>>> import numpy as np
>>> np.set_printoptions(precision=1, suppress=True, linewidth=140, floatmode="fixed")
>>> def rnd(a):
...     return np.round(a, 1) + 0
... 
>>> arr = np.loadtxt("sample3.csv", delimiter=",")
>>> arr
array([[  0.0,   0.0,   0.0],
       [  4.0,   7.0,  -7.0],
       [  0.0,   0.0,   0.0],
       [  0.0,   0.0,   0.0],
       [  0.0,   0.0,   0.0],
       [ 13.0,  13.0, -10.0],
       [  0.0,   0.0,   0.0],
       [  1.0,   5.0,  -7.0],
       [  1.0,   5.0,  -7.0],
       [ -3.0,  -2.0,   0.0],
       [  0.0,   0.0,   0.0],
       [  0.0,   0.0,   0.0],
       [  0.0,   0.0,   0.0],
       [  4.0,   7.0,  -7.0],
       [  0.0,   0.0,   0.0],
       [  0.0,   0.0,   0.0],
       [  0.0,   0.0,   0.0],
       [ 13.0,  13.0, -10.0],
       [  0.0,   0.0,   0.0],
       [ 13.0,  13.0, -10.0],
       [  0.0,   0.0,   0.0],
       [ -3.0,  -2.0,   0.0],
       [  0.0,   0.0,   0.0],
       [  4.0,   7.0,  -7.0],
       [  1.0,   5.0,  -7.0],
       [  0.0,   0.0,   0.0],
       [  0.0,   0.0,   0.0],
       [ -3.0,  -2.0,   0.0],
       [  0.0,   0.0,   0.0],
       [  0.0,   0.0,   0.0],
       [ 13.0,  13.0, -10.0],
       [  0.0,   0.0,   0.0],
       [  0.0,   0.0,   0.0]])
>>> cen = (arr - arr.mean(axis=0)) / arr.std(axis=0)
>>> np.argwhere(np.abs(cen) > 2)
array([[ 5,  0],
       [ 5,  1],
       [17,  0],
       [17,  1],
       [19,  0],
       [19,  1],
       [30,  0],
       [30,  1]])
>>> beta = np.linalg.lstsq(np.delete(cen, 0, axis=1), cen[:, 0])[0]
>>> rnd(1 - np.var(cen[:, 0] - np.delete(cen, 0, axis=1) @ beta))
np.float64(1.0)
>>> rnd(beta)
array([2.0, 1.1])
>>> x = np.array([1, 1, -1])
>>> target = arr @ x
>>> rnd(np.linalg.solve(arr.T @ arr, arr.T @ target))
array([ 1.0,  1.0, -1.0])
>>> target
array([ 0.0, 18.0,  0.0,  0.0,  0.0, 36.0,  0.0, 13.0, 13.0, -5.0,  0.0,  0.0,  0.0, 18.0,  0.0,  0.0,  0.0, 36.0,  0.0, 36.0,  0.0, -5.0,
        0.0, 18.0, 13.0,  0.0,  0.0, -5.0,  0.0,  0.0, 36.0,  0.0,  0.0])
>>> rng = np.random.default_rng(940750)
>>> target = target + 0.3 * rng.normal(size=33)
>>> rnd(target)
array([ 0.0, 18.1, -0.7, -0.2,  0.3, 36.1,  0.6, 12.7, 13.4, -5.4,  0.2, -0.2,  0.2, 18.3, -0.1,  0.0,  0.0, 36.0, -0.5, 35.7,  0.4, -5.0,
        0.3, 18.5, 13.0,  0.0,  0.3, -5.0, -0.1, -0.3, 36.1,  0.0,  0.1])
>>> beta, *_ = np.linalg.lstsq(arr, target)
>>> rnd(arr.T @ (target - arr @ beta))
array([0.0, 0.0, 0.0])
>>> rnd(np.linalg.norm(target - arr @ beta))
np.float64(1.5)
>>> Uu, sig, VT = np.linalg.svd(arr)
>>> np.argmax(sig[:-1] / (sig[1:] + 1e-6)) + 1
np.int64(2)
>>> M2 = Uu[:, :2] @ np.diag(sig[:2]) @ VT[:2]
>>> rnd(np.abs(arr - M2).max())
np.float64(0.3)
>>> np.linalg.matrix_rank(arr, rtol=0.05)
np.int64(2)
>>> rnd(np.linalg.norm(arr - M2, 2)), rnd(sig[2])
(np.float64(0.9), np.float64(0.9))
>>> rnd(np.linalg.norm(arr - M2) / np.linalg.norm(arr))
np.float64(0.0)
>>> M2 = np.c_[arr[:, :2] @ np.array([[0, -5], [1, 5]]), np.array([1, -1, 1, -3, -1, 1, -2, 0, 1, -1, -2, -3, -3, -1, -1, 0, 3, -2, 2, 2, -2, 3, -1, -2, 0, 3, 3, -2, 2, -3, 1, 0, 1])]
>>> M2
array([[ 0.0,  0.0,  1.0],
       [ 7.0, 15.0, -1.0],
       [ 0.0,  0.0,  1.0],
       [ 0.0,  0.0, -3.0],
       [ 0.0,  0.0, -1.0],
       [13.0,  0.0,  1.0],
       [ 0.0,  0.0, -2.0],
       [ 5.0, 20.0,  0.0],
       [ 5.0, 20.0,  1.0],
       [-2.0,  5.0, -1.0],
       [ 0.0,  0.0, -2.0],
       [ 0.0,  0.0, -3.0],
       [ 0.0,  0.0, -3.0],
       [ 7.0, 15.0, -1.0],
       [ 0.0,  0.0, -1.0],
       [ 0.0,  0.0,  0.0],
       [ 0.0,  0.0,  3.0],
       [13.0,  0.0, -2.0],
       [ 0.0,  0.0,  2.0],
       [13.0,  0.0,  2.0],
       [ 0.0,  0.0, -2.0],
       [-2.0,  5.0,  3.0],
       [ 0.0,  0.0, -1.0],
       [ 7.0, 15.0, -2.0],
       [ 5.0, 20.0,  0.0],
       [ 0.0,  0.0,  3.0],
       [ 0.0,  0.0,  3.0],
       [-2.0,  5.0, -2.0],
       [ 0.0,  0.0,  2.0],
       [ 0.0,  0.0, -3.0],
       [13.0,  0.0,  1.0],
       [ 0.0,  0.0,  0.0],
       [ 0.0,  0.0,  1.0]])
>>> rnd(np.linalg.norm(np.linalg.qr(arr)[0].T @ M2, axis=0) ** 2 / ((M2 ** 2).sum(axis=0) + 1e-12))
array([1.0, 1.0, 0.0])
>>> rnd(np.linalg.lstsq(arr, M2[:, 0])[0])
array([0.0, 1.0, 0.0])
>>> w1 = np.array([[1, 3], [-1, -1], [-1, 0]])
>>> beta = np.array([0, 0])
>>> hid = np.maximum(M2 @ w1 + beta, 0)
>>> hid
array([[ 0.0,  0.0],
       [ 0.0,  6.0],
       [ 0.0,  0.0],
       [ 3.0,  0.0],
       [ 1.0,  0.0],
       [12.0, 39.0],
       [ 2.0,  0.0],
       [ 0.0,  0.0],
       [ 0.0,  0.0],
       [ 0.0,  0.0],
       [ 2.0,  0.0],
       [ 3.0,  0.0],
       [ 3.0,  0.0],
       [ 0.0,  6.0],
       [ 1.0,  0.0],
       [ 0.0,  0.0],
       [ 0.0,  0.0],
       [15.0, 39.0],
       [ 0.0,  0.0],
       [11.0, 39.0],
       [ 2.0,  0.0],
       [ 0.0,  0.0],
       [ 1.0,  0.0],
       [ 0.0,  6.0],
       [ 0.0,  0.0],
       [ 0.0,  0.0],
       [ 0.0,  0.0],
       [ 0.0,  0.0],
       [ 0.0,  0.0],
       [ 3.0,  0.0],
       [12.0, 39.0],
       [ 0.0,  0.0],
       [ 0.0,  0.0]])
>>> cent = np.array([[4, 0, 2], [3, 1, 1]])
>>> w1 @ cent
array([[13,  3,  5],
       [-7, -1, -3],
       [-4,  0, -2]])
>>> J = np.load("w.npy")
>>> J
array([[ 2,  1,  0,  3, -2, -1, -3,  2],
       [ 2,  2,  1,  0,  3, -2, -1, -3],
       [-3,  2,  2,  1,  0,  3, -2, -1],
       [-1, -3,  2,  2,  1,  0,  3, -2],
       [-2, -1, -3,  2,  2,  1,  0,  3],
       [ 3, -2, -1, -3,  2,  2,  1,  0],
       [ 0,  3, -2, -1, -3,  2,  2,  1],
       [ 1,  0,  3, -2, -1, -3,  2,  2]])
>>> J @ np.ones(8)
array([2.0, 2.0, 2.0, 2.0, 2.0, 2.0, 2.0, 2.0])
>>> rnd(np.sort(np.abs(np.fft.fft(J[0])))), rnd(np.sort(np.linalg.svd(J, compute_uv=False)))
(array([2.0, 3.4, 3.4, 5.8, 5.8, 7.0, 7.0, 8.0]), array([2.0, 3.4, 3.4, 5.8, 5.8, 7.0, 7.0, 8.0]))
>>> rnd(np.fft.fft(J[0]))
array([ 2.0+0.0j,  4.7-5.1j,  3.0+5.0j,  3.3+0.9j, -8.0+0.0j,  3.3-0.9j,  3.0-5.0j,  4.7+5.1j])
>>> (J @ J)[0]
array([  6, -10,  26,  10,   3, -20,  -1, -10])
>>> J @ (-1.0) ** np.arange(8)
array([-8.0,  8.0, -8.0,  8.0, -8.0,  8.0, -8.0,  8.0])
>>> M2 = J / np.linalg.norm(J, axis=1, keepdims=True)
>>> C2 = M2 @ M2.T
>>> rnd(np.linalg.norm(M2, axis=1))
array([1.0, 1.0, 1.0, 1.0, 1.0, 1.0, 1.0, 1.0])
>>> rnd(C2[3])
array([-0.4,  0.0,  0.0,  1.0,  0.0,  0.0, -0.4,  0.1])
>>> (C2 - 2 * np.eye(8)).round(6).argmax(axis=1)
array([4, 5, 6, 7, 0, 1, 2, 3])
>>> (np.abs(C2) > 0.9).astype(int)
array([[1, 0, 0, 0, 0, 0, 0, 0],
       [0, 1, 0, 0, 0, 0, 0, 0],
       [0, 0, 1, 0, 0, 0, 0, 0],
       [0, 0, 0, 1, 0, 0, 0, 0],
       [0, 0, 0, 0, 1, 0, 0, 0],
       [0, 0, 0, 0, 0, 1, 0, 0],
       [0, 0, 0, 0, 0, 0, 1, 0],
       [0, 0, 0, 0, 0, 0, 0, 1]])
>>> idx = rng.permutation(8)
>>> M2 = J[:, idx] * rng.choice([-1, 1], 8)
>>> M2
array([[-2, -1,  0,  1, -3, -3, -2,  2],
       [ 3, -2,  1,  2, -1,  0,  3,  2],
       [ 0,  3,  2,  2, -2, -1,  1, -3],
       [ 1,  0,  2, -3,  3, -2,  2, -1],
       [ 2,  1, -3, -1,  0, -2, -3, -2],
       [ 2,  2, -1, -2,  1,  3,  0,  3],
       [-3,  2, -2,  3,  2,  1, -1,  0],
       [-1, -3,  3,  0,  2,  2, -2,  1]])
>>> Uu, _, VT = np.linalg.svd(J.T @ M2)
>>> idx
array([4, 5, 2, 1, 6, 3, 7, 0])
>>> def softmax(z):
...     e = np.exp(z - z.max(axis=-1, keepdims=True))
...     return e / e.sum(axis=-1, keepdims=True)
... 
>>> rnd(softmax(M2).sum(axis=1))
array([1.0, 1.0, 1.0, 1.0, 1.0, 1.0, 1.0, 1.0])
>>> rnd(softmax(M2[4]))
array([0.6, 0.2, 0.0, 0.0, 0.1, 0.0, 0.0, 0.0])
>>> rnd(softmax(M2[4] + 5))
array([0.6, 0.2, 0.0, 0.0, 0.1, 0.0, 0.0, 0.0])
>>> att = M2 @ M2.T / np.sqrt(8)
>>> rnd(softmax(att + np.triu(np.full(att.shape, -np.inf), 1)))
array([[1.0, 0.0, 0.0, 0.0, 0.0, 0.0, 0.0, 0.0],
       [0.0, 1.0, 0.0, 0.0, 0.0, 0.0, 0.0, 0.0],
       [0.0, 0.0, 1.0, 0.0, 0.0, 0.0, 0.0, 0.0],
       [0.0, 0.0, 0.0, 1.0, 0.0, 0.0, 0.0, 0.0],
       [0.0, 0.0, 0.0, 0.0, 1.0, 0.0, 0.0, 0.0],
       [0.0, 0.0, 0.0, 0.0, 0.0, 1.0, 0.0, 0.0],
       [0.0, 0.0, 0.0, 0.0, 0.0, 0.0, 1.0, 0.0],
       [0.0, 0.0, 0.0, 0.0, 0.0, 0.0, 0.0, 1.0]])
>>> rnd(softmax(att)[4] @ M2)
array([ 2.0,  1.0, -3.0, -1.0,  0.0, -2.0, -3.0, -2.0])
>>> rnd(softmax(att))
array([[1.0, 0.0, 0.0, 0.0, 0.0, 0.0, 0.0, 0.0],
       [0.0, 1.0, 0.0, 0.0, 0.0, 0.0, 0.0, 0.0],
       [0.0, 0.0, 1.0, 0.0, 0.0, 0.0, 0.0, 0.0],
       [0.0, 0.0, 0.0, 1.0, 0.0, 0.0, 0.0, 0.0],
       [0.0, 0.0, 0.0, 0.0, 1.0, 0.0, 0.0, 0.0],
       [0.0, 0.0, 0.0, 0.0, 0.0, 1.0, 0.0, 0.0],
       [0.0, 0.0, 0.0, 0.0, 0.0, 0.0, 1.0, 0.0],
       [0.0, 0.0, 0.0, 0.0, 0.0, 0.0, 0.0, 1.0]])
>>> K = np.tanh(np.array([[0.1, -0.3],
...     [1.5, 0.2],
...     [2.4, 0.3],
...     [1.3, -0.5],
...     [-0.1, 0.1],
...     [0.5, -1.5],
...     [0.5, 0.4],
...     [0.3, 0.0],
...     [-0.8, 1.0],
...     [-1.8, -0.4],
...     [0.7, 0.9],
...     [-0.7, 0.9],
...     [1.6, -0.6],
...     [-0.1, -0.8],
...     [-1.1, 0.4],
...     [-0.7, 0.0],
...     [-0.9, 0.3],
...     [-0.4, 1.3],
...     [-0.7, 2.2],
...     [0.2, -1.4],
...     [-1.1, -0.5],
...     [0.5, -0.3],
...     [-0.8, -1.1],
...     [-1.1, -0.6],
...     [0.8, 0.5],
...     [-2.3, 1.4],
...     [-1.2, -1.4],
...     [-0.7, -1.8],
...     [-0.5, -0.5]]) @ np.array([[-1.3, 0.5, -1.6, -1.6, -1.5], [-0.2, 0.6, -0.6, 0.9, 1.8]]))
>>> rnd(K)
array([[-0.1, -0.1,  0.0, -0.4, -0.6],
       [-1.0,  0.7, -1.0, -1.0, -1.0],
       [-1.0,  0.9, -1.0, -1.0, -1.0],
       [-0.9,  0.3, -0.9, -1.0, -1.0],
       [ 0.1,  0.0,  0.1,  0.2,  0.3],
       [-0.3, -0.6,  0.1, -1.0, -1.0],
       [-0.6,  0.5, -0.8, -0.4,  0.0],
       [-0.4,  0.1, -0.4, -0.4, -0.4],
       [ 0.7,  0.2,  0.6,  1.0,  1.0],
       [ 1.0, -0.8,  1.0,  1.0,  1.0],
       [-0.8,  0.7, -0.9, -0.3,  0.5],
       [ 0.6,  0.2,  0.5,  1.0,  1.0],
       [-1.0,  0.4, -1.0, -1.0, -1.0],
       [ 0.3, -0.5,  0.6, -0.5, -0.9],
       [ 0.9, -0.3,  0.9,  1.0,  1.0],
       [ 0.7, -0.3,  0.8,  0.8,  0.8],
       [ 0.8, -0.3,  0.9,  0.9,  1.0],
       [ 0.3,  0.5, -0.1,  0.9,  1.0],
       [ 0.4,  0.7, -0.2,  1.0,  1.0],
       [ 0.0, -0.6,  0.5, -0.9, -1.0],
       [ 0.9, -0.7,  1.0,  0.9,  0.6],
       [-0.5,  0.1, -0.6, -0.8, -0.9],
       [ 0.9, -0.8,  1.0,  0.3, -0.7],
       [ 0.9, -0.7,  1.0,  0.8,  0.5],
       [-0.8,  0.6, -0.9, -0.7, -0.3],
       [ 1.0, -0.3,  1.0,  1.0,  1.0],
       [ 1.0, -0.9,  1.0,  0.6, -0.6],
       [ 0.9, -0.9,  1.0, -0.5, -1.0],
       [ 0.6, -0.5,  0.8,  0.3, -0.1]])
>>> cen = K - K.mean(axis=0)
>>> V = np.linalg.svd(cen)[2][:2]
>>> M2 = cen - cen @ V.T @ V
>>> np.linalg.norm(M2, axis=1).round(6).argmax()
np.int64(26)
>>> rnd(M2.std(axis=0))
array([0.1, 0.1, 0.1, 0.1, 0.1])
>>> rnd(np.linalg.norm(J, 2))
np.float64(8.0)
>>> rnd(np.linalg.norm(J) ** 2 / np.linalg.norm(J, 2) ** 2)
np.float64(4.0)
>>> rnd(np.linalg.norm(J, axis=1))
array([5.7, 5.7, 5.7, 5.7, 5.7, 5.7, 5.7, 5.7])
>>> M2 = np.c_[K[:, :2] @ np.array([[2, 2], [0, 1]]), np.array([1, -3, 1, 2, 1, -1, -3, 2, -2, 1, 3, -1, 2, 0, 0, 0, 1, 1, 0, 0, -1, -1, 1, -1, 0, 0, -3, 3, 0])]
>>> rnd(M2)
array([[-0.1, -0.3,  1.0],
       [-1.9, -1.2, -3.0],
       [-2.0, -1.1,  1.0],
       [-1.8, -1.5,  2.0],
       [ 0.2,  0.2,  1.0],
       [-0.7, -1.2, -1.0],
       [-1.2, -0.8, -3.0],
       [-0.7, -0.6,  2.0],
       [ 1.4,  1.6, -2.0],
       [ 2.0,  1.2,  1.0],
       [-1.6, -0.9,  3.0],
       [ 1.2,  1.4, -1.0],
       [-1.9, -1.5,  2.0],
       [ 0.6,  0.1,  0.0],
       [ 1.7,  1.4,  0.0],
       [ 1.4,  1.1,  0.0],
       [ 1.6,  1.3,  1.0],
       [ 0.5,  1.0,  1.0],
       [ 0.9,  1.6,  0.0],
       [ 0.0, -0.6,  0.0],
       [ 1.8,  1.1, -1.0],
       [-1.1, -1.0, -1.0],
       [ 1.7,  0.9,  1.0],
       [ 1.8,  1.1, -1.0],
       [-1.6, -1.0,  0.0],
       [ 2.0,  1.7,  0.0],
       [ 1.9,  1.0, -3.0],
       [ 1.7,  0.8,  3.0],
       [ 1.3,  0.8,  0.0]])
>>> rnd(np.linalg.lstsq(K, M2[:, 0])[0])
array([2.0, 0.0, 0.0, 0.0, 0.0])
>>> rnd(np.linalg.norm(M2 - K @ np.linalg.lstsq(K, M2)[0], axis=0))
array([0.0, 0.0, 7.8])
>>> np.linalg.matrix_rank(np.c_[K, M2])
np.int64(6)
>>> ang = np.radians(90)
>>> Rm = np.eye(5)
>>> Rm[2, 2] = Rm[4, 4] = np.cos(ang)
>>> Rm[2, 4], Rm[4, 2] = -np.sin(ang), np.sin(ang)
>>> rnd(Rm)
array([[ 1.0,  0.0,  0.0,  0.0,  0.0],
       [ 0.0,  1.0,  0.0,  0.0,  0.0],
       [ 0.0,  0.0,  0.0,  0.0, -1.0],
       [ 0.0,  0.0,  0.0,  1.0,  0.0],
       [ 0.0,  0.0,  1.0,  0.0,  0.0]])
>>> M2 = K @ Rm.T
>>> np.allclose(K @ K.T, M2 @ M2.T)
True
>>> rnd(np.linalg.svd(K, compute_uv=False)), rnd(np.linalg.svd(M2, compute_uv=False))
(array([7.6, 4.4, 1.1, 0.7, 0.3]), array([7.6, 4.4, 1.1, 0.7, 0.3]))
>>> rnd(np.linalg.det(Rm)), np.trace(Rm)
(np.float64(1.0), np.float64(3.0))
>>> rnd(M2)
array([[-0.1, -0.1,  0.6, -0.4,  0.0],
       [-1.0,  0.7,  1.0, -1.0, -1.0],
       [-1.0,  0.9,  1.0, -1.0, -1.0],
       [-0.9,  0.3,  1.0, -1.0, -0.9],
       [ 0.1,  0.0, -0.3,  0.2,  0.1],
       [-0.3, -0.6,  1.0, -1.0,  0.1],
       [-0.6,  0.5,  0.0, -0.4, -0.8],
       [-0.4,  0.1,  0.4, -0.4, -0.4],
       [ 0.7,  0.2, -1.0,  1.0,  0.6],
       [ 1.0, -0.8, -1.0,  1.0,  1.0],
       [-0.8,  0.7, -0.5, -0.3, -0.9],
       [ 0.6,  0.2, -1.0,  1.0,  0.5],
       [-1.0,  0.4,  1.0, -1.0, -1.0],
       [ 0.3, -0.5,  0.9, -0.5,  0.6],
       [ 0.9, -0.3, -1.0,  1.0,  0.9],
       [ 0.7, -0.3, -0.8,  0.8,  0.8],
       [ 0.8, -0.3, -1.0,  0.9,  0.9],
       [ 0.3,  0.5, -1.0,  0.9, -0.1],
       [ 0.4,  0.7, -1.0,  1.0, -0.2],
       [ 0.0, -0.6,  1.0, -0.9,  0.5],
       [ 0.9, -0.7, -0.6,  0.9,  1.0],
       [-0.5,  0.1,  0.9, -0.8, -0.6],
       [ 0.9, -0.8,  0.7,  0.3,  1.0],
       [ 0.9, -0.7, -0.5,  0.8,  1.0],
       [-0.8,  0.6,  0.3, -0.7, -0.9],
       [ 1.0, -0.3, -1.0,  1.0,  1.0],
       [ 1.0, -0.9,  0.6,  0.6,  1.0],
       [ 0.9, -0.9,  1.0, -0.5,  1.0],
       [ 0.6, -0.5,  0.1,  0.3,  0.8]])
>>> np.allclose(np.linalg.norm(K, axis=1), np.linalg.norm(M2, axis=1))
True
>>> rnd(np.abs(M2 - K).max(axis=0))
array([0.0, 0.0, 2.0, 0.0, 2.0])
>>> M2 = K / np.linalg.norm(K, axis=1, keepdims=True)
>>> C2 = M2 @ M2.T
>>> rnd(np.degrees(np.arccos(np.clip(C2[0, 2], -1, 1))))
np.float64(54.4)
